% python3 -q
>>> import numpy as np
>>> import numpy.linalg as la
>>> np.set_printoptions(precision=1, suppress=True, linewidth=120)
>>> rd = lambda a: np.round(a, 1) + 0
>>> arr = np.loadtxt("case4.csv", delimiter=",")
>>> print(arr)
[[-2. -3. -3.  0.  0.]
 [-3. -2. -3.  0.  0.]
 [-3. -3. -2.  0.  0.]
 [ 0.  0.  0. -2. -3.]
 [ 0.  0.  0. -3. -2.]]
>>> # 2 groups of indices that never mix
>>> Q, r_ = la.qr(arr)
>>> print(np.allclose(r_.T @ r_, arr.T @ arr))
True
>>> print(Q.shape, r_.shape)
(5, 5) (5, 5)
>>> print(rd(Q @ r_))
[[-2. -3. -3.  0.  0.]
 [-3. -2. -3.  0.  0.]
 [-3. -3. -2.  0.  0.]
 [ 0.  0.  0. -2. -3.]
 [ 0.  0.  0. -3. -2.]]
>>> print(rd(Q.T @ Q))
[[1. 0. 0. 0. 0.]
 [0. 1. 0. 0. 0.]
 [0. 0. 1. 0. 0.]
 [0. 0. 0. 1. 0.]
 [0. 0. 0. 0. 1.]]
>>> M2 = la.inv(arr)
>>> print(rd(la.det(arr) * la.det(M2)))
1.0
>>> print(rd(arr @ M2))
[[1. 0. 0. 0. 0.]
 [0. 1. 0. 0. 0.]
 [0. 0. 1. 0. 0.]
 [0. 0. 0. 1. 0.]
 [0. 0. 0. 0. 1.]]
>>> print((np.abs(M2) > 1e-9).astype(int))
[[1 1 1 0 0]
 [1 1 1 0 0]
 [1 1 1 0 0]
 [0 0 0 1 1]
 [0 0 0 1 1]]
>>> print(rd(la.inv(M2)))
[[-2. -3. -3.  0.  0.]
 [-3. -2. -3.  0.  0.]
 [-3. -3. -2.  0.  0.]
 [ 0.  0.  0. -2. -3.]
 [ 0.  0.  0. -3. -2.]]
>>> print(rd(M2))
[[ 0.6 -0.4 -0.4  0.   0. ]
 [-0.4  0.6 -0.4  0.   0. ]
 [-0.4 -0.4  0.6  0.   0. ]
 [ 0.   0.   0.   0.4 -0.6]
 [ 0.   0.   0.  -0.6  0.4]]
>>> print(np.allclose(M2, arr.T))
False
>>> M2 = np.array([[-4, 4], [-5, 3]])
>>> C = np.kron(M2, arr)
>>> print(C)
[[  8.  12.  12.  -0.  -0.  -8. -12. -12.   0.   0.]
 [ 12.   8.  12.  -0.  -0. -12.  -8. -12.   0.   0.]
 [ 12.  12.   8.  -0.  -0. -12. -12.  -8.   0.   0.]
 [ -0.  -0.  -0.   8.  12.   0.   0.   0.  -8. -12.]
 [ -0.  -0.  -0.  12.   8.   0.   0.   0. -12.  -8.]
 [ 10.  15.  15.  -0.  -0.  -6.  -9.  -9.   0.   0.]
 [ 15.  10.  15.  -0.  -0.  -9.  -6.  -9.   0.   0.]
 [ 15.  15.  10.  -0.  -0.  -9.  -9.  -6.   0.   0.]
 [ -0.  -0.  -0.  10.  15.   0.   0.   0.  -6.  -9.]
 [ -0.  -0.  -0.  15.  10.   0.   0.   0.  -9.  -6.]]
>>> print(la.matrix_rank(C))
10
>>> X = np.load("mat.npy")
>>> print(X)
[[ 1 -1 -1  1 -1  1  1 -1]
 [ 1  1  1  1  1  1  1  1]
 [ 1  1 -1 -1 -1 -1  1  1]]
>>> Uu, sigma, VT = la.svd(X, full_matrices=False)
>>> print(rd(Uu.T @ Uu))
[[1. 0. 0.]
 [0. 1. 0.]
 [0. 0. 1.]]
>>> print(rd(VT @ VT.T))
[[1. 0. 0.]
 [0. 1. 0.]
 [0. 0. 1.]]
>>> print(rd(sigma))
[2.8 2.8 2.8]
>>> print(rd(sigma / sigma[0]))
[1. 1. 1.]
>>> print(rd(np.cumsum(sigma ** 2) / np.sum(sigma ** 2)))
[0.3 0.7 1. ]
>>> print(np.allclose(Uu * sigma @ VT, X))
True
>>> print(Uu.shape, sigma.shape, VT.shape)
(3, 3) (3,) (3, 8)
>>> t = np.radians(15)
>>> r_ = np.eye(8)
>>> r_[4, 4] = r_[0, 0] = np.cos(t)
>>> r_[4, 0], r_[0, 4] = -np.sin(t), np.sin(t)
>>> print(rd(r_))
[[ 1.   0.   0.   0.   0.3  0.   0.   0. ]
 [ 0.   1.   0.   0.   0.   0.   0.   0. ]
 [ 0.   0.   1.   0.   0.   0.   0.   0. ]
 [ 0.   0.   0.   1.   0.   0.   0.   0. ]
 [-0.3  0.   0.   0.   1.   0.   0.   0. ]
 [ 0.   0.   0.   0.   0.   1.   0.   0. ]
 [ 0.   0.   0.   0.   0.   0.   1.   0. ]
 [ 0.   0.   0.   0.   0.   0.   0.   1. ]]
>>> M2 = X @ r_.T
>>> print(rd(la.svd(X, compute_uv=False)), rd(la.svd(M2, compute_uv=False)))
[2.8 2.8 2.8] [2.8 2.8 2.8]
>>> print(rd(la.norm(X, axis=1)))
[2.8 2.8 2.8]
>>> print(rd(la.norm(X, axis=0)))
[1.7 1.7 1.7 1.7 1.7 1.7 1.7 1.7]
>>> print(X[0] @ X[2])
0
>>> print(rd(la.norm(X[0], 1)), rd(la.norm(X[0], np.inf)))
8.0 1.0
>>> blk = np.stack([X, 2 * X, X[::-1]])
>>> print((blk @ X.T).shape)
(3, 3, 3)
>>> print(blk.sum(axis=0))
[[ 4 -2 -4  2 -4  2  4 -2]
 [ 4  4  4  4  4  4  4  4]
 [ 4  2 -4 -2 -4 -2  4  2]]
>>> M2 = np.array([[3, -1, 1],
...     [2, 2, 1],
...     [1, -3, 2],
...     [2, 0, 3],
...     [3, -2, 0],
...     [0, 2, 1],
...     [-2, -3, 3],
...     [-2, -1, -2]])
>>> print(M2.T @ X.T)
[[-1  7 -5]
 [ 2 -6  0]
 [ 7  9 -3]]
>>> print(la.matrix_rank(X @ M2))
3
>>> print(la.matrix_rank(np.vstack([X, M2.T])))
6
>>> print(X @ M2)
[[-1  2  7]
 [ 7 -6  9]
 [-5  0 -3]]
>>> print(np.einsum("ij->j", X))
[ 3  1 -1  1 -1  1  3  1]
>>> J = np.load("w.npy")
>>> print(J)
[[ 4 -3 -1]
 [ 3 -5  2]
 [ 0 -1  4]
 [ 1 -5 -5]
 [ 4  4  1]
 [ 3 -5  2]]
>>> x0 = np.array([5, -4, -3])
>>> print(J @ np.ones(3))
[ 0.  0.  3. -9.  9.  0.]
>>> print((J * x0).sum(axis=1))
[35 29 -8 40  1 29]
>>> print(np.sign((J @ x0).round(6)))
[ 1  1 -1  1  1  1]
>>> F = np.load("run19.npy")
>>> print(F)
[[ 41. -24. -54.  12. -48.  48. -54.]
 [-24.  21.  36.  -8.  32. -32.  36.]
 [-54.  36.  86. -18.  72. -72.  81.]
 [ 12.  -8. -18.   9. -16.  16. -18.]
 [-48.  32.  72. -16.  69. -64.  72.]
 [ 48. -32. -72.  16. -64.  69. -72.]
 [-54.  36.  81. -18.  72. -72.  86.]]
>>> Q, r_ = la.qr(F)
>>> print(rd(np.abs(np.diag(r_))))
[113.3   6.    8.    5.1   6.1   5.7   5.7]
>>> print(Q.shape, r_.shape)
(7, 7) (7, 7)
>>> print(rd(np.trace(Q @ Q.T)))
7.0
>>> evals, vecs = la.eigh(F)
>>> x0 = np.array([0, -6, 5, 5, 2, 7, 5])
>>> print(rd(vecs * np.abs(evals) @ vecs.T))
[[ 41. -24. -54.  12. -48.  48. -54.]
 [-24.  21.  36.  -8.  32. -32.  36.]
 [-54.  36.  86. -18.  72. -72.  81.]
 [ 12.  -8. -18.   9. -16.  16. -18.]
 [-48.  32.  72. -16.  69. -64.  72.]
 [ 48. -32. -72.  16. -64.  69. -72.]
 [-54.  36.  81. -18.  72. -72.  86.]]
>>> print(x0 @ F @ x0)
1076.0
>>> t = np.radians(36)
>>> r_ = np.eye(7)
>>> r_[4, 4] = r_[2, 2] = np.cos(t)
>>> r_[4, 2], r_[2, 4] = -np.sin(t), np.sin(t)
>>> print(rd(r_))
[[ 1.   0.   0.   0.   0.   0.   0. ]
 [ 0.   1.   0.   0.   0.   0.   0. ]
 [ 0.   0.   0.8  0.   0.6  0.   0. ]
 [ 0.   0.   0.   1.   0.   0.   0. ]
 [ 0.   0.  -0.6  0.   0.8  0.   0. ]
 [ 0.   0.   0.   0.   0.   1.   0. ]
 [ 0.   0.   0.   0.   0.   0.   1. ]]
>>> M2 = F @ r_.T
>>> print(np.allclose(F @ F.T, M2 @ M2.T))
True
>>> print(np.allclose(la.norm(F, axis=1), la.norm(M2, axis=1)))
True
>>> x0 = np.array([1, 2, 3, 3, 3, 3, 2])
>>> y = F @ x0
>>> coef, lr = np.zeros(7), 1 / la.norm(F, 2) ** 2
>>> for i in range(12):
...     coef -= lr * F.T @ (F @ coef - y)
...     if i % 2 == 0: print(i, round(la.norm(F @ coef - y), 1))
... 
0 31.7
2 31.7
4 31.6
6 31.6
8 31.6
10 31.6
>>> print(rd(coef))
[-0.7  0.5  1.1 -0.2  1.  -0.9  1.1]
>>> K = np.load("a.npy")
>>> print(K)
[[ -8   0  -2  -5  -3]
 [ -1  12   3  -3   5]
 [  1   1 -14  -4  -4]
 [  2   5   3 -10   4]
 [ -5   0   3  -5   9]]
>>> r0, r1 = K[1], K[2]
>>> print(r0 @ r0)
188
>>> pr = (r0 @ r1) / (r0 @ r0) * r0
>>> print(np.outer(r0, r1))
[[  -1   -1   14    4    4]
 [  12   12 -168  -48  -48]
 [   3    3  -42  -12  -12]
 [  -3   -3   42   12   12]
 [   5    5  -70  -20  -20]]
>>> print(rd(r1 - pr))
[  0.8   3.5 -13.4  -4.6  -3. ]
>>> print((r1 - pr) @ r0)
0.0
>>> print(rd(la.norm(r0 + r1) ** 2 + la.norm(r0 - r1) ** 2))
836.0
>>> print(la.matrix_rank(np.outer(r0, r1)))
1
>>> print(rd(pr))
[ 0.2 -2.5 -0.6  0.6 -1. ]
>>> E = np.load("x.npy")
>>> print(E)
[[ 15  -7 -16  23 -19]
 [ 40 -10 -34   4 -37]
 [ 18  10  -4   2 -18]
 [  2  -1  -3  10  -5]
 [ 27  15  -6   3 -27]]
>>> Uu, sigma, VT = la.svd(E)
>>> print(rd(sigma))
[84.3 28.2 20.   0.5  0. ]
>>> print(np.argmax(sigma[:-1] / (sigma[1:] + 1e-6)) + 1)
4
>>> M2 = Uu[:, :4] @ np.diag(sigma[:4]) @ VT[:4]
>>> print(la.matrix_rank(E, rtol=0.05))
3
>>> print(rd(la.norm(E - M2) / la.norm(E)))
0.0
>>> print(la.matrix_rank(M2))
4
>>> print(rd(np.abs(E - M2).max()))
0.0
>>> print(la.matrix_rank(E, rtol=0.1))
3
>>> print(np.argsort(-la.norm(E, axis=0).round(6), kind="stable")[:3])
[0 4 2]
>>> print(rd(la.norm(E, 2) / la.norm(E)))
0.9
>>> print([round(float(x), 1) for x in la.svd(E, compute_uv=False)[:3]])
[84.3, 28.2, 20.0]
>>> P = np.triu(np.array([[2, -3, 0, 1, 1],
...     [-1, 0, -1, -3, 0],
...     [1, 2, -3, -2, 2],
...     [1, -2, -2, 0, -3],
...     [1, -2, -1, 1, 0]]), 1) + np.eye(5)
>>> M2 = P @ E @ la.inv(P)
>>> print(P @ E - E @ P)
[[ -91.   89.   86.  -67.  165.]
 [ -24.  113.    3. -170.   73.]
 [  50.   86.    4.  -10.  -48.]
 [ -81.  -39.   17.  -20.  115.]
 [   0.   81.   15.    6.   -6.]]
>>> print(rd(la.det(M2)))
0.0
>>> print(M2)
[[  -76.  -191.  -114.  -701. -1739.]
 [   16.    31.    10.    69.   167.]
 [   68.   246.   236.  1130.  2788.]
 [  -79.  -283.  -268. -1305. -3224.]
 [   27.    96.    90.   444.  1098.]]
>>> def softmax(z):
...     e = np.exp(z - z.max(axis=-1, keepdims=True))
...     return e / e.sum(axis=-1, keepdims=True)
... 
>>> print(softmax(M2).sum(axis=1))
[1. 1. 1. 1. 1.]
>>> print(rd(softmax(M2[3] + 2)))
[1. 0. 0. 0. 0.]
>>> scores = M2 @ M2.T / np.sqrt(5)
>>> print(softmax(scores))
[[0. 0. 0. 1. 0.]
 [0. 0. 1. 0. 0.]
 [0. 0. 1. 0. 0.]
 [0. 0. 0. 1. 0.]
 [0. 0. 1. 0. 0.]]
>>> print(softmax(scores).round(6).argmax(axis=1))
[3 2 2 3 2]
>>> print(softmax(scores)[3] @ M2)
[  -79.  -283.  -268. -1305. -3224.]
